$ python -q
>>> import numpy as np
>>> np.set_printoptions(precision=2, suppress=True, linewidth=200)
>>> tidy = lambda a: np.round(a, 2) + 0
>>> arr = np.load("run10.npy")
>>> arr
array([[-16.79,   3.3 , -19.21],
       [-19.22,   9.  , -21.58],
       [  4.19,  -5.39,   4.51],
       [  7.8 ,  -4.77,   8.68],
       [ -2.42, -12.62,  -3.58],
       [ 14.82,  -7.7 ,  16.59],
       [  6.21,  17.3 ,   8.29],
       [  6.6 , -11.1 ,   6.88],
       [  8.78,  15.68,  11.18],
       [ -8.99, -19.81, -11.68],
       [ -4.39, -17.04,  -6.23],
       [  8.84,  -2.62,   9.97],
       [  2.79,   2.49,   3.4 ],
       [-17.2 ,  13.41, -19.02],
       [-17.61,   5.21, -20.01],
       [  8.6 ,  -6.68,   9.48],
       [  6.18,  17.33,   8.3 ],
       [ -2.01,  -4.39,  -2.63],
       [ 13.63,   4.26,  16.  ],
       [  7.18,  19.51,   9.62],
       [ -8.98,  16.83,  -9.33],
       [ -7.23,  -1.21,  -8.4 ],
       [ -5.42, -19.21,  -7.49],
       [ 20.81, -12.76,  23.2 ],
       [  8.23,   3.4 ,   9.67],
       [  8.22, -14.93,   8.5 ],
       [  6.4 , -15.19,   6.38]])
>>> M2 = np.c_[arr[:, :1] @ np.array([[2]]), np.array([6, 9, 6, 0, 9, 6, 2, -2, 3, 3, 6, -1, 3, 7, 8, -1, -5, -9, -8, -1, -6, 5, -3, 4, -1, -6, 8])]
>>> M2
array([[-33.58,   6.  ],
       [-38.44,   9.  ],
       [  8.38,   6.  ],
       [ 15.6 ,   0.  ],
       [ -4.84,   9.  ],
       [ 29.64,   6.  ],
       [ 12.42,   2.  ],
       [ 13.2 ,  -2.  ],
       [ 17.56,   3.  ],
       [-17.98,   3.  ],
       [ -8.78,   6.  ],
       [ 17.68,  -1.  ],
       [  5.58,   3.  ],
       [-34.4 ,   7.  ],
       [-35.22,   8.  ],
       [ 17.2 ,  -1.  ],
       [ 12.36,  -5.  ],
       [ -4.02,  -9.  ],
       [ 27.26,  -8.  ],
       [ 14.36,  -1.  ],
       [-17.96,  -6.  ],
       [-14.46,   5.  ],
       [-10.84,  -3.  ],
       [ 41.62,   4.  ],
       [ 16.46,  -1.  ],
       [ 16.44,  -6.  ],
       [ 12.8 ,   8.  ]])
>>> np.linalg.matrix_rank(M2)
np.int64(2)
>>> np.linalg.matrix_rank(np.c_[arr, M2])
np.int64(4)
>>> x = np.array([2, 2])
>>> target = M2 @ x
>>> tidy(np.linalg.lstsq(M2, target)[0])
array([2., 2.])
>>> tidy(np.linalg.pinv(M2) @ M2)
array([[1., 0.],
       [0., 1.]])
>>> rng = np.random.default_rng(741773)
>>> target = target + 0.02 * rng.normal(size=27)
>>> tidy(target)
array([-55.16, -58.9 ,  28.75,  31.22,   8.35,  71.3 ,  28.84,  22.4 ,  41.12, -29.94,  -5.59,  33.36,  17.16, -54.8 , -54.45,  32.42,  14.75, -26.03,  38.55,  26.71, -47.91, -18.89, -27.65,  91.24,
        30.93,  20.88,  41.6 ])
>>> b, *_ = np.linalg.lstsq(M2, target)
>>> tidy(b)
array([2., 2.])
>>> b.round()
array([2., 2.])
>>> tidy(M2.T @ (target - M2 @ b))
array([0., 0.])
>>> x = np.array([5, 0, -4])
>>> target = arr @ x
>>> tidy(np.linalg.pinv(arr) @ arr)
array([[1., 0., 0.],
       [0., 1., 0.],
       [0., 0., 1.]])
>>> target = target + 0.05 * rng.normal(size=27)
>>> tidy(target)
array([-7.18, -9.79,  2.9 ,  4.38,  2.24,  7.83, -2.08,  5.44, -0.85,  1.77,  2.91,  4.38,  0.29, -9.88, -7.92,  5.04, -2.33,  0.44,  4.05, -2.6 , -7.52, -2.6 ,  2.84, 11.17,  2.44,  7.13,  6.51])
>>> b, *_ = np.linalg.lstsq(arr, target)
>>> tidy(np.linalg.norm(target - arr @ b))
np.float64(0.27)
>>> tidy(arr.T @ (target - arr @ b))
array([0., 0., 0.])
>>> b.round()
array([ 5.,  0., -4.])
>>> K = np.array([[-1, 0, -3], [0, 0, 0], [1, 0, 3]])
>>> K
array([[-1,  0, -3],
       [ 0,  0,  0],
       [ 1,  0,  3]])
>>> # rows and columns are dependent
>>> Uu, sv, Vh = np.linalg.svd(K)
>>> evecs = Vh[:(sv > 1e-8).sum()]
>>> x = K[2] + -3 * K[0] + rng.integers(2) * np.eye(3)[1]
>>> x
array([ 4.,  1., 12.])
>>> np.allclose(evecs.T @ evecs @ x, x)
False
>>> C = arr[[13, 25]].astype(float)
>>> for _ in range(6):
...     idx = np.linalg.norm(arr[:, None] - C, axis=-1).argmin(axis=1)
...     C = np.array([arr[idx == j].mean(axis=0) for j in range(2)])
... 
>>> idx
array([0, 0, 1, 1, 1, 1, 1, 1, 1, 1, 1, 1, 1, 0, 0, 1, 1, 1, 1, 1, 0, 0, 1, 1, 1, 1, 1])
>>> tidy(C[1] - C[0])
array([ 20.03, -11.29,  22.4 ])
>>> np.bincount(idx)
array([ 6, 21])
>>> tidy(np.linalg.norm(K, 2) / np.linalg.norm(K))
np.float64(1.0)
>>> tidy(np.linalg.det(K))
np.float64(0.0)
>>> np.trace(K)
np.int64(2)
>>> np.allclose(K @ K.T, K.T @ K)
False
>>> data = np.load("case8.npy")
>>> data
array([[  1,  -1,  -2,   0],
       [  3,  -3,   8, -10]])
>>> M2 = arr / np.sqrt((arr ** 2).mean(axis=1, keepdims=True))
>>> np.linalg.matrix_rank(arr - arr.mean(axis=1, keepdims=True))
np.int64(2)
>>> np.linalg.matrix_rank(M2) == np.linalg.matrix_rank(arr)
np.True_
>>> M2 = data + rng.integers(-2, 3, (2, 1)) @ rng.integers(-2, 3, (1, 4))
>>> M2
array([[  1,   1,  -1,   0],
       [  3,  -1,   9, -10]])
>>> np.abs(M2 - data).sum(axis=1)
array([3, 3])
>>> M2.ravel(order="F")
array([  1,   3,   1,  -1,  -1,   9,   0, -10])
>>> M2.reshape(-1, 2)
array([[  1,   1],
       [ -1,   0],
       [  3,  -1],
       [  9, -10]])
>>> T = M2.reshape(2, 2, -1)
>>> np.einsum("ihd,jhd->hij", T, T).shape
(2, 2, 2)
>>> T.transpose(1, 0, 2)
array([[[  1,   1],
        [  3,  -1]],

       [[ -1,   0],
        [  9, -10]]])
>>> T[:, 0]
array([[ 1,  1],
       [ 3, -1]])
>>> np.einsum("ihd,ihd->ih", T, T)
array([[  2,   1],
       [ 10, 181]])
>>> feats = np.eye(3, dtype=int)[rng.permutation(3)] * np.array([0, 2, 2])
>>> feats
array([[0, 0, 0],
       [0, 0, 2],
       [0, 2, 0]])
>>> np.linalg.matrix_rank(feats, rtol=0.1)
np.int64(2)
>>> [round(float(x), 2) for x in np.linalg.svd(feats, compute_uv=False)[:3]]
[2.0, 2.0, 0.0]
>>> np.linalg.cond(feats) > 100
np.True_
>>> np.argsort(-np.linalg.norm(feats, axis=0).round(6), kind="stable")[:3]
array([1, 2, 0])
>>> J = np.load("dump.npy")
>>> J
array([[-1.24, -0.63, -0.26],
       [ 2.69,  0.54,  0.  ],
       [-2.79, -0.98,  0.37],
       [-1.78, -0.64, -0.27],
       [-0.81,  0.19, -0.08],
       [ 0.65, -0.19,  0.37],
       [ 0.86,  0.05, -0.4 ],
       [ 1.11,  0.14, -0.13],
       [-1.48, -0.64, -0.35],
       [-0.42, -0.23, -0.47],
       [-0.93, -0.75, -0.64],
       [ 0.02, -0.28,  0.12],
       [-4.6 , -1.39, -0.15],
       [-1.81, -0.2 , -0.08],
       [-1.09, -0.29, -0.4 ],
       [ 0.19,  0.02, -0.13],
       [-1.64, -1.  ,  0.19],
       [-7.35, -2.52, -0.32],
       [-0.76,  0.08,  0.09],
       [ 2.38,  0.65, -0.3 ],
       [-0.9 ,  0.16,  0.46],
       [ 4.32,  1.54, -0.05],
       [-0.75, -0.19,  0.3 ],
       [-1.67, -0.11, -0.06],
       [-0.52, -0.38,  0.04]])
>>> M2 = np.c_[J[:, :1] @ np.array([[1]]), np.array([2, 1, 1, 0, 1, 0, 1, 3, 2, 2, 3, 0, 0, 1, 0, 2, 0, 2, 2, 3, 1, 2, 3, 3, 0])]
>>> M2
array([[-1.24,  2.  ],
       [ 2.69,  1.  ],
       [-2.79,  1.  ],
       [-1.78,  0.  ],
       [-0.81,  1.  ],
       [ 0.65,  0.  ],
       [ 0.86,  1.  ],
       [ 1.11,  3.  ],
       [-1.48,  2.  ],
       [-0.42,  2.  ],
       [-0.93,  3.  ],
       [ 0.02,  0.  ],
       [-4.6 ,  0.  ],
       [-1.81,  1.  ],
       [-1.09,  0.  ],
       [ 0.19,  2.  ],
       [-1.64,  0.  ],
       [-7.35,  2.  ],
       [-0.76,  2.  ],
       [ 2.38,  3.  ],
       [-0.9 ,  1.  ],
       [ 4.32,  2.  ],
       [-0.75,  3.  ],
       [-1.67,  3.  ],
       [-0.52,  0.  ]])
>>> tidy(np.linalg.norm(M2 - J @ np.linalg.lstsq(J, M2)[0], axis=0))
array([0.  , 8.09])
>>> tidy(np.linalg.lstsq(J, M2[:, 0])[0])
array([1., 0., 0.])
>>> np.linalg.matrix_rank(np.c_[J, M2])
np.int64(4)
>>> np.linalg.matrix_rank(M2)
np.int64(2)
>>> tidy(np.linalg.norm(np.linalg.qr(J)[0].T @ M2, axis=0) ** 2 / ((M2 ** 2).sum(axis=0) + 1e-12))
array([1.  , 0.17])
